>>> import numpy as np
>>> import numpy.linalg as la
>>> np.set_printoptions(precision=1, suppress=True, linewidth=160)
>>> tidy = lambda a: np.round(a, 1) + 0
>>> data = np.load("a.npy")
>>> data
array([[4., 0., 0., 0., 0., 0., 0.],
       [0., 4., 0., 0., 3., 3., 3.],
       [0., 0., 4., 3., 0., 0., 0.],
       [0., 0., 3., 4., 0., 0., 0.],
       [0., 3., 0., 0., 4., 3., 3.],
       [0., 3., 0., 0., 3., 4., 3.],
       [0., 3., 0., 0., 3., 3., 4.]])
>>> u = np.array([3, 2])
>>> np.convolve(data[0], u)
array([12.,  8.,  0.,  0.,  0.,  0.,  0.,  0.])
>>> np.array([np.convolve(row, u, "same") for row in data])
array([[12.,  8.,  0.,  0.,  0.,  0.,  0.],
       [ 0., 12.,  8.,  0.,  9., 15., 15.],
       [ 0.,  0., 12., 17.,  6.,  0.,  0.],
       [ 0.,  0.,  9., 18.,  8.,  0.,  0.],
       [ 0.,  9.,  6.,  0., 12., 17., 15.],
       [ 0.,  9.,  6.,  0.,  9., 18., 17.],
       [ 0.,  9.,  6.,  0.,  9., 15., 18.]])
>>> np.correlate(data[0], data[6], "full")
array([16., 12., 12.,  0.,  0., 12.,  0.,  0.,  0.,  0.,  0.,  0.,  0.])
>>> evals, evecs = la.eigh(data)
>>> tidy(evecs @ np.diag(evals) @ evecs.T)
array([[4., 0., 0., 0., 0., 0., 0.],
       [0., 4., 0., 0., 3., 3., 3.],
       [0., 0., 4., 3., 0., 0., 0.],
       [0., 0., 3., 4., 0., 0., 0.],
       [0., 3., 0., 0., 4., 3., 3.],
       [0., 3., 0., 0., 3., 4., 3.],
       [0., 3., 0., 0., 3., 3., 4.]])
>>> tidy(la.eigvalsh(data @ data))
array([  1.,   1.,   1.,   1.,  16.,  49., 169.])
>>> tidy(la.svd(data, compute_uv=False))
array([13.,  7.,  4.,  1.,  1.,  1.,  1.])
>>> np.unique(evals.round(6) + 0, return_counts=True)[1]
array([4, 1, 1, 1])
>>> tidy(evals)
array([ 1.,  1.,  1.,  1.,  4.,  7., 13.])
>>> tidy(np.abs(evecs[:, -1]))
array([0. , 0.5, 0. , 0. , 0.5, 0.5, 0.5])
>>> tidy(evecs.T @ evecs)
array([[1., 0., 0., 0., 0., 0., 0.],
       [0., 1., 0., 0., 0., 0., 0.],
       [0., 0., 1., 0., 0., 0., 0.],
       [0., 0., 0., 1., 0., 0., 0.],
       [0., 0., 0., 0., 1., 0., 0.],
       [0., 0., 0., 0., 0., 1., 0.],
       [0., 0., 0., 0., 0., 0., 1.]])
>>> u, g = data[4], data[1]
>>> u @ u
np.float64(43.0)
>>> p = (u @ g) / (u @ u) * u
>>> tidy(la.norm(u + g) ** 2 + la.norm(u - g) ** 2)
np.float64(172.0)
>>> la.matrix_rank(np.outer(u, g))
np.int64(1)
>>> np.diff(data, axis=0)
array([[-4.,  4.,  0.,  0.,  3.,  3.,  3.],
       [ 0., -4.,  4.,  3., -3., -3., -3.],
       [ 0.,  0., -1.,  1.,  0.,  0.,  0.],
       [ 0.,  3., -3., -4.,  4.,  3.,  3.],
       [ 0.,  0.,  0.,  0., -1.,  1.,  0.],
       [ 0.,  0.,  0.,  0.,  0., -1.,  1.]])
>>> np.abs(data).max()
np.float64(4.0)
>>> data.shape
(7, 7)
>>> np.unravel_index(np.abs(data).argmax(), data.shape)
(np.int64(0), np.int64(0))
>>> Lm = la.cholesky(data)
>>> tidy(np.prod(np.diag(Lm)) ** 2), tidy(la.det(data))
(np.float64(364.0), np.float64(364.0))
>>> tidy(np.diag(Lm) ** 2)
array([4. , 4. , 4. , 1.8, 1.8, 1.4, 1.3])
>>> tidy(Lm)
array([[2. , 0. , 0. , 0. , 0. , 0. , 0. ],
       [0. , 2. , 0. , 0. , 0. , 0. , 0. ],
       [0. , 0. , 2. , 0. , 0. , 0. , 0. ],
       [0. , 0. , 1.5, 1.3, 0. , 0. , 0. ],
       [0. , 1.5, 0. , 0. , 1.3, 0. , 0. ],
       [0. , 1.5, 0. , 0. , 0.6, 1.2, 0. ],
       [0. , 1.5, 0. , 0. , 0.6, 0.4, 1.1]])
>>> tidy(data / np.sqrt(np.outer(np.diag(data), np.diag(data))))
array([[1. , 0. , 0. , 0. , 0. , 0. , 0. ],
       [0. , 1. , 0. , 0. , 0.8, 0.8, 0.8],
       [0. , 0. , 1. , 0.8, 0. , 0. , 0. ],
       [0. , 0. , 0.8, 1. , 0. , 0. , 0. ],
       [0. , 0.8, 0. , 0. , 1. , 0.8, 0.8],
       [0. , 0.8, 0. , 0. , 0.8, 1. , 0.8],
       [0. , 0.8, 0. , 0. , 0.8, 0.8, 1. ]])
>>> A2 = np.array([[0, 0], [5, 0]])
>>> C = np.array([[3, 3, 0, 3, 0, -1, 1],
...     [-1, -2, 2, -1, 0, 2, 2],
...     [-2, 1, 2, -3, -2, 1, 1],
...     [1, 0, 0, -3, 0, -2, 2],
...     [3, 2, 3, 2, 0, -1, -2],
...     [0, 3, 2, -1, 3, -1, 1],
...     [-1, 0, -2, -3, 0, -2, 2]])
>>> arr = np.block([[A2, np.array([[-3, -2, 4, -1, -3, -4, -1], [0, 3, 3, 4, 5, 0, 4]])], [np.zeros((7, 2)), C]])
>>> arr
array([[ 0.,  0., -3., -2.,  4., -1., -3., -4., -1.],
       [ 5.,  0.,  0.,  3.,  3.,  4.,  5.,  0.,  4.],
       [ 0.,  0.,  3.,  3.,  0.,  3.,  0., -1.,  1.],
       [ 0.,  0., -1., -2.,  2., -1.,  0.,  2.,  2.],
       [ 0.,  0., -2.,  1.,  2., -3., -2.,  1.,  1.],
       [ 0.,  0.,  1.,  0.,  0., -3.,  0., -2.,  2.],
       [ 0.,  0.,  3.,  2.,  3.,  2.,  0., -1., -2.],
       [ 0.,  0.,  0.,  3.,  2., -1.,  3., -1.,  1.],
       [ 0.,  0., -1.,  0., -2., -3.,  0., -2.,  2.]])
>>> np.allclose(arr[:-1].T @ la.lstsq(arr[:-1].T, arr[-1])[0], arr[-1])
True
>>> np.abs(np.diag(la.qr(arr)[1])) > 1e-9
array([ True, False,  True,  True,  True,  True,  True,  True,  True])
>>> np.unique(arr.round(6), axis=0).shape
(9, 9)
>>> tidy(arr @ la.pinv(arr) @ arr)
array([[ 0.,  0., -3., -2.,  4., -1., -3., -4., -1.],
       [ 5.,  0.,  0.,  3.,  3.,  4.,  5.,  0.,  4.],
       [ 0.,  0.,  3.,  3.,  0.,  3.,  0., -1.,  1.],
       [ 0.,  0., -1., -2.,  2., -1.,  0.,  2.,  2.],
       [ 0.,  0., -2.,  1.,  2., -3., -2.,  1.,  1.],
       [ 0.,  0.,  1.,  0.,  0., -3.,  0., -2.,  2.],
       [ 0.,  0.,  3.,  2.,  3.,  2.,  0., -1., -2.],
       [ 0.,  0.,  0.,  3.,  2., -1.,  3., -1.,  1.],
       [ 0.,  0., -1.,  0., -2., -3.,  0., -2.,  2.]])
>>> mat = np.array([[18, 5, 11, 3, 18, 13, 9, 10],
...     [5, 16, 8, 11, 10, 13, 5, 4],
...     [11, 8, 4, 5, 13, 1, 7, 8],
...     [3, 11, 5, 6, 10, 5, 13, 14],
...     [18, 10, 13, 10, 0, 9, 13, 13],
...     [13, 13, 1, 5, 9, 0, 4, 3],
...     [9, 5, 7, 13, 13, 4, 4, 4],
...     [10, 4, 8, 14, 13, 3, 4, 6]])
>>> tidy(np.abs(la.svd(mat)[2][-1]))
array([0.2, 0.1, 0.7, 0.2, 0.1, 0.4, 0.3, 0.4])
>>> left, s, Vt = la.svd(mat)
>>> np.argmax(s[:-1] / (s[1:] + 1e-6)) + 1
np.int64(6)
>>> tidy(s)
array([69.4, 17.7, 15.5, 13.5, 12.7, 11.4,  1. ,  0.5])
>>> A2 = left[:, :6] @ np.diag(s[:6]) @ Vt[:6]
>>> la.matrix_rank(A2)
np.int64(6)
>>> la.matrix_rank(mat, rtol=0.05)
np.int64(6)
>>> tidy(np.abs(mat - A2).max())
np.float64(0.5)
>>> F = np.load("mat.npy")
>>> F
array([[0, 0, 3, 0, 0, 0, 0, 0, 0, 0, 2, 1, 0, 0],
       [3, 0, 0, 1, 0, 0, 0, 1, 3, 0, 2, 0, 0, 2],
       [0, 0, 0, 0, 0, 1, 0, 0, 0, 0, 0, 0, 0, 0],
       [0, 0, 0, 0, 0, 0, 0, 0, 0, 3, 0, 0, 0, 0],
       [0, 3, 0, 0, 0, 0, 0, 0, 0, 0, 0, 3, 0, 0],
       [0, 0, 0, 0, 0, 0, 0, 0, 0, 0, 0, 1, 0, 1],
       [0, 1, 2, 1, 2, 1, 0, 0, 0, 0, 0, 0, 0, 0],
       [0, 2, 0, 0, 0, 1, 0, 0, 0, 0, 3, 0, 1, 0],
       [3, 0, 0, 0, 0, 1, 0, 0, 0, 0, 0, 2, 3, 3],
       [0, 3, 0, 0, 1, 3, 0, 0, 0, 3, 0, 0, 0, 0],
       [0, 1, 1, 0, 0, 0, 3, 0, 1, 0, 1, 0, 0, 1],
       [0, 0, 0, 0, 0, 0, 0, 0, 0, 1, 0, 0, 3, 0],
       [0, 0, 0, 0, 0, 1, 0, 0, 0, 0, 0, 0, 0, 3],
       [0, 0, 0, 1, 0, 0, 0, 0, 0, 3, 0, 0, 0, 3]])
>>> [round(float(x), 1) for x in la.svd(F, compute_uv=False)[:3]]
[8.1, 6.2, 5.4]
>>> X = np.loadtxt("out10.csv", delimiter=",")
>>> X
array([[-15. ,   2.4,   1.5,   0.6,   0.6,  -1.4,   0. ,   1. ,   0.1,   0.3,  -1. ,   0.6,  -0.3],
       [ -7. ,   2.5,   1. ,   0.5,   0.7,  -1.7,  -2. ,   0.5,   0.6,  -0.5,  -1.2,   0. ,  -0.1],
       [  0. ,  -0.2,   0.6,  -1.9,  -1.9,  -1. ,  -2.3,  -1.5,   0.3,   0.3,   2. ,   1.2,  -0.3],
       [ 12. ,  -0.6,  -0.1,  -0.7,   0.1,   1. ,   0.3,   0.8,   1. ,  -0.1,  -1.1,  -0.4,  -1.4],
       [ 10. ,  -0.8,   0.4,   1.3,   1.1,  -0.6,   0.6,   1.6,  -0.4,  -1.3,  -0.7,   0. ,  -0.6],
       [-12. ,   0. ,  -0.7,  -1. ,   0.5,   0. ,   0.7,   0.1,   1.4,   0.4,   0.5,  -0.6,  -0.3],
       [-11. ,   0.9,  -1. ,  -2. ,   0.2,  -0.1,  -2.3,   0. ,   0.4,  -0.1,  -0.4,   0.8,  -0.5],
       [ -1. ,  -2.5,   0.8,   0.9,   1.9,   0.3,  -0.1,  -1.8,  -0.5,  -1. ,  -0.4,  -0.2,   0.4]])
>>> np.count_nonzero(X)
np.int64(97)
>>> X[8]
Traceback (most recent call last):
  File "<python-input-55>", line 1, in <module>
    X[8]
    ~^^^
IndexError: index 8 is out of bounds for axis 0 with size 8
>>> np.abs(X).max()
np.float64(15.0)
>>> tidy(la.svd(X, compute_uv=False))
array([28.3,  5.6,  4.9,  3.8,  3.2,  1.9,  1.6,  1.3])
>>> tidy(la.norm(X))
np.float64(29.8)
>>> tidy(X - X[0])
array([[ 0. ,  0. ,  0. ,  0. ,  0. ,  0. ,  0. ,  0. ,  0. ,  0. ,  0. ,  0. ,  0. ],
       [ 8. ,  0.1, -0.5, -0.1,  0.1, -0.3, -2. , -0.5,  0.5, -0.8, -0.2, -0.6,  0.2],
       [15. , -2.6, -0.9, -2.5, -2.5,  0.4, -2.3, -2.5,  0.2,  0. ,  3. ,  0.6,  0. ],
       [27. , -3. , -1.6, -1.3, -0.5,  2.4,  0.3, -0.2,  0.9, -0.4, -0.1, -1. , -1.1],
       [25. , -3.2, -1.1,  0.7,  0.5,  0.8,  0.6,  0.6, -0.5, -1.6,  0.3, -0.6, -0.3],
       [ 3. , -2.4, -2.2, -1.6, -0.1,  1.4,  0.7, -0.9,  1.3,  0.1,  1.5, -1.2,  0. ],
       [ 4. , -1.5, -2.5, -2.6, -0.4,  1.3, -2.3, -1. ,  0.3, -0.4,  0.6,  0.2, -0.2],
       [14. , -4.9, -0.7,  0.3,  1.3,  1.7, -0.1, -2.8, -0.6, -1.3,  0.6, -0.8,  0.7]])
>>> u, g = X[7], X[6]
>>> tidy(u @ u)
np.float64(17.3)
>>> tidy(u @ g)
np.float64(6.4)
>>> p = (u @ g) / (u @ u) * u
>>> tidy(la.norm(u + g) ** 2 + la.norm(u - g) ** 2)
np.float64(301.3)
>>> la.matrix_rank(np.outer(u, g))
np.int64(1)
>>> rng = np.random.default_rng(76963)
>>> M = np.eye(12, dtype=int)[rng.permutation(12)]
>>> M
array([[0, 0, 0, 1, 0, 0, 0, 0, 0, 0, 0, 0],
       [1, 0, 0, 0, 0, 0, 0, 0, 0, 0, 0, 0],
       [0, 0, 0, 0, 0, 0, 0, 0, 0, 1, 0, 0],
       [0, 0, 1, 0, 0, 0, 0, 0, 0, 0, 0, 0],
       [0, 1, 0, 0, 0, 0, 0, 0, 0, 0, 0, 0],
       [0, 0, 0, 0, 0, 0, 0, 0, 0, 0, 0, 1],
       [0, 0, 0, 0, 0, 0, 0, 0, 1, 0, 0, 0],
       [0, 0, 0, 0, 0, 0, 0, 0, 0, 0, 1, 0],
       [0, 0, 0, 0, 0, 1, 0, 0, 0, 0, 0, 0],
       [0, 0, 0, 0, 0, 0, 1, 0, 0, 0, 0, 0],
       [0, 0, 0, 0, 0, 0, 0, 1, 0, 0, 0, 0],
       [0, 0, 0, 0, 1, 0, 0, 0, 0, 0, 0, 0]])
>>> vec = np.array([3, 6, 0, 5, 2, 1, 7, 8, 4, 0, 3, 2])
>>> a = np.maximum(M @ vec, 0)
>>> M.T @ a
array([3, 6, 0, 5, 2, 1, 7, 8, 4, 0, 3, 2])
>>> M * (a > 1e-9)[:, None]
array([[0, 0, 0, 1, 0, 0, 0, 0, 0, 0, 0, 0],
       [1, 0, 0, 0, 0, 0, 0, 0, 0, 0, 0, 0],
       [0, 0, 0, 0, 0, 0, 0, 0, 0, 0, 0, 0],
       [0, 0, 0, 0, 0, 0, 0, 0, 0, 0, 0, 0],
       [0, 1, 0, 0, 0, 0, 0, 0, 0, 0, 0, 0],
       [0, 0, 0, 0, 0, 0, 0, 0, 0, 0, 0, 1],
       [0, 0, 0, 0, 0, 0, 0, 0, 1, 0, 0, 0],
       [0, 0, 0, 0, 0, 0, 0, 0, 0, 0, 1, 0],
       [0, 0, 0, 0, 0, 1, 0, 0, 0, 0, 0, 0],
       [0, 0, 0, 0, 0, 0, 1, 0, 0, 0, 0, 0],
       [0, 0, 0, 0, 0, 0, 0, 1, 0, 0, 0, 0],
       [0, 0, 0, 0, 1, 0, 0, 0, 0, 0, 0, 0]])
>>> np.maximum(M @ vec, 0) - np.maximum(-M @ vec, 0)
array([5, 3, 0, 0, 6, 2, 4, 3, 1, 7, 8, 2])
